$ python3 -q
>>> import numpy as np
>>> from numpy import linalg as LA
>>> np.set_printoptions(precision=3, suppress=True, linewidth=160)
>>> def tidy(a):
...     return np.round(a, 3) + 0
... 
>>> arr = np.load("dump.npy")
>>> print(arr)
[[1.  0.  0.  0. ]
 [0.  1.  0.  0. ]
 [0.  0.  1.  0. ]
 [0.  0.  0.5 0.5]]
>>> rng = np.random.default_rng(529)
>>> z = rng.permutation(4)
>>> print(z)
[1 0 2 3]
>>> Y = arr[z][:, z]
>>> print(tidy(np.sort(np.abs(LA.eigvals(Y)))))
[0.5 1.  1.  1. ]
>>> print(np.diag(Y))
[1.  1.  1.  0.5]
>>> f = np.array([3, 0, 3, 6])
>>> Y = arr + np.outer(f, np.eye(4)[3])
>>> print(Y)
[[1.  0.  0.  3. ]
 [0.  1.  0.  0. ]
 [0.  0.  1.  3. ]
 [0.  0.  0.5 6.5]]
>>> print(tidy(LA.det(2 * Y)), tidy(LA.det(Y)))
80.0 5.0
>>> print(tidy(LA.det(Y.T)))
5.0
>>> print(tidy(LA.det(Y[::-1])))
5.0
>>> E = np.loadtxt("arr.csv", delimiter=",")
>>> print(E)
[[ 0.  0. -1.  0.  0. -1.]
 [ 0.  0.  0. -1. -1.  0.]
 [-1.  0.  0.  0.  0. -1.]
 [ 0. -1.  0.  0. -1.  0.]
 [ 0. -1.  0. -1.  0.  0.]
 [-1.  0. -1.  0.  0.  0.]]
>>> # splits into 2 blocks
>>> print(np.all(LA.eigvalsh(E) > 0))
False
>>> print(tidy(LA.eigvalsh(E).min()))
-2.0
>>> print([round(float(LA.det(E[:i, :i])), 2) + 0 for i in range(1, 7)])
[0.0, 0.0, 0.0, 1.0, 2.0, 4.0]
>>> w, V = LA.eigh(E)
>>> print(tidy(V.T @ V))
[[1. 0. 0. 0. 0. 0.]
 [0. 1. 0. 0. 0. 0.]
 [0. 0. 1. 0. 0. 0.]
 [0. 0. 0. 1. 0. 0.]
 [0. 0. 0. 0. 1. 0.]
 [0. 0. 0. 0. 0. 1.]]
>>> print(tidy(LA.eigvalsh(E + -3 * np.eye(6))))
[-5. -5. -2. -2. -2. -2.]
>>> print((w > 1e-8).sum(), (w < -1e-8).sum())
4 2
>>> print(tidy(w.sum()), np.trace(E))
0.0 0.0
>>> print(tidy(LA.eigvalsh(E @ E)))
[1. 1. 1. 1. 4. 4.]
>>> print(np.unique(w.round(6) + 0, return_counts=True)[1])
[2 4]
>>> print(tidy(LA.det(E)))
4.0
>>> print(E @ E)
[[2. 0. 1. 0. 0. 1.]
 [0. 2. 0. 1. 1. 0.]
 [1. 0. 2. 0. 0. 1.]
 [0. 1. 0. 2. 1. 0.]
 [0. 1. 0. 1. 2. 0.]
 [1. 0. 1. 0. 0. 2.]]
>>> print(np.flatnonzero(LA.matrix_power((E != 0) + (E.T != 0) + np.eye(6), 6)[5]))
[0 2 5]
>>> print(tidy(np.sort(LA.eigvals(E).real)))
[-2. -2.  1.  1.  1.  1.]
>>> print((E != 0).astype(int))
[[0 0 1 0 0 1]
 [0 0 0 1 1 0]
 [1 0 0 0 0 1]
 [0 1 0 0 1 0]
 [0 1 0 1 0 0]
 [1 0 1 0 0 0]]
>>> x0 = np.array([-9, 8, 4, -4, -7, -7])
>>> target = E @ x0
>>> beta, lr = np.zeros(6), 1 / LA.norm(E, 2) ** 2
>>> for i in range(250):
...     beta -= lr * E.T @ (E @ beta - target)
...     if i % 50 == 0: print(i, round(LA.norm(E @ beta - target), 3))
... 
0 11.225
50 0.0
100 0.0
150 0.0
200 0.0
>>> print(tidy(beta))
[-9.  8.  4. -4. -7. -7.]
>>> Y = E / LA.norm(E, axis=1, keepdims=True)
>>> gram = Y @ Y.T
>>> print((np.abs(gram) > 0.9).astype(int))
[[1 0 0 0 0 0]
 [0 1 0 0 0 0]
 [0 0 1 0 0 0]
 [0 0 0 1 0 0]
 [0 0 0 0 1 0]
 [0 0 0 0 0 1]]
>>> print(tidy(gram[0]))
[1.  0.  0.5 0.  0.  0.5]
>>> print(np.degrees(np.arccos(np.clip(gram[0, 1], -1, 1))))
90.0
>>> print(tidy(gram))
[[1.  0.  0.5 0.  0.  0.5]
 [0.  1.  0.  0.5 0.5 0. ]
 [0.5 0.  1.  0.  0.  0.5]
 [0.  0.5 0.  1.  0.5 0. ]
 [0.  0.5 0.  0.5 1.  0. ]
 [0.5 0.  0.5 0.  0.  1. ]]
>>> K = np.load("run11.npy")
>>> print(K)
[[-3  3  0  3 -1 -2 -2  1]
 [ 3  2  3 -1  2 -1  2  0]
 [ 1 -1  6  3 -2  0  0 -2]
 [ 3 -3 -3  1 -1 -3  1 -3]
 [ 2  0  0  2  5 -3  1  2]
 [ 3  2  1 -1 -1 -2  1  1]
 [-1  1  0  0 -1 -2  1  3]
 [ 2 -1 -2 -1 -1  2  1  5]]
>>> print(tidy(np.abs(LA.eigvals(K)).max()))
7.008
>>> print(tidy(np.sort(np.abs(LA.eigvals(K)))))
[1.745 1.745 2.792 5.877 5.877 6.503 7.008 7.008]
>>> print(K @ K)
[[ 23 -19  -4 -10   4   7  11 -17]
 [ -4  13  26  20   5 -13   0   9]
 [  1 -12  28  23 -26  -8  -5 -34]
 [-36   1 -27   8  -4  -5 -17 -11]
 [  4  -7 -13  19  21 -17   3  16]
 [-12  11  11   8  -5   2  -4   8]
 [  3  -7  -5  -7  -4  12   5  13]
 [ -1   9 -20  -9 -12   7   0  37]]
>>> print(np.allclose(K @ K.T, K.T @ K))
False
>>> print((K + K.T) / 2)
[[-3.   3.   0.5  3.   0.5  0.5 -1.5  1.5]
 [ 3.   2.   1.  -2.   1.   0.5  1.5 -0.5]
 [ 0.5  1.   6.   0.  -1.   0.5  0.  -2. ]
 [ 3.  -2.   0.   1.   0.5 -2.   0.5 -2. ]
 [ 0.5  1.  -1.   0.5  5.  -2.   0.   0.5]
 [ 0.5  0.5  0.5 -2.  -2.  -2.  -0.5  1.5]
 [-1.5  1.5  0.   0.5  0.  -0.5  1.   2. ]
 [ 1.5 -0.5 -2.  -2.   0.5  1.5  2.   5. ]]
>>> print(LA.matrix_power(K, 2))
[[ 23 -19  -4 -10   4   7  11 -17]
 [ -4  13  26  20   5 -13   0   9]
 [  1 -12  28  23 -26  -8  -5 -34]
 [-36   1 -27   8  -4  -5 -17 -11]
 [  4  -7 -13  19  21 -17   3  16]
 [-12  11  11   8  -5   2  -4   8]
 [  3  -7  -5  -7  -4  12   5  13]
 [ -1   9 -20  -9 -12   7   0  37]]
>>> M = np.array([[0, -13, -14, 4, 0, -2, 12, -11],
...     [13, 0, -2, -1, -1, -1, -11, 5],
...     [14, 2, 0, 12, -3, 3, 5, -8],
...     [-4, 1, -12, 0, -14, -9, -2, 7],
...     [0, 1, 3, 14, 0, 9, 9, 0],
...     [2, 1, -3, 9, -9, 0, 0, 7],
...     [-12, 11, -5, 2, -9, 0, 0, -4],
...     [11, -5, 8, -7, 0, -7, 4, 0]])
>>> # skew-symmetric
>>> x0 = np.array([5, -5, 1, 0, -2, -5, -3, 1])
>>> print(tidy(LA.eigvals(M).real))
[0. 0. 0. 0. 0. 0. 0. 0.]
>>> print(tidy(LA.svd(M, compute_uv=False)))
[29.859 29.859 23.728 23.728 12.456 12.456  1.131  1.131]
>>> O = LA.solve(np.eye(8) - M, np.eye(8) + M)
>>> print(tidy(LA.det(O)))
1.0
>>> print(tidy(O @ O.T))
[[1. 0. 0. 0. 0. 0. 0. 0.]
 [0. 1. 0. 0. 0. 0. 0. 0.]
 [0. 0. 1. 0. 0. 0. 0. 0.]
 [0. 0. 0. 1. 0. 0. 0. 0.]
 [0. 0. 0. 0. 1. 0. 0. 0.]
 [0. 0. 0. 0. 0. 1. 0. 0.]
 [0. 0. 0. 0. 0. 0. 1. 0.]
 [0. 0. 0. 0. 0. 0. 0. 1.]]
>>> f = np.array([5, 3])
>>> print(np.convolve(M[7], f))
[ 55   8  25 -11 -21 -35  -1  12   0]
>>> print(np.cross(M[7, :3], M[6, :3]))
[-63 -41  61]
>>> x0 = np.array([0, 2, 2, -1, -1, 0, 0, 1])
>>> print(M @ np.eye(8)[5])
[-2. -1.  3. -9.  9.  0.  0. -7.]
>>> print(M @ np.ones(8))
[-24.   2.  25. -33.  36.   7. -17.   4.]
>>> print(M @ x0)
[-69   3 -13  -1  -6   3  15  13]
>>> print(LA.matrix_rank(M, rtol=0.1))
6
>>> print(round(np.log10(LA.cond(M))))
1
>>> print(tidy(LA.norm(M, 2) / LA.norm(M)))
0.526
>>> print(np.argsort(-LA.norm(M, axis=0).round(6), kind="stable")[:3])
[0 3 2]
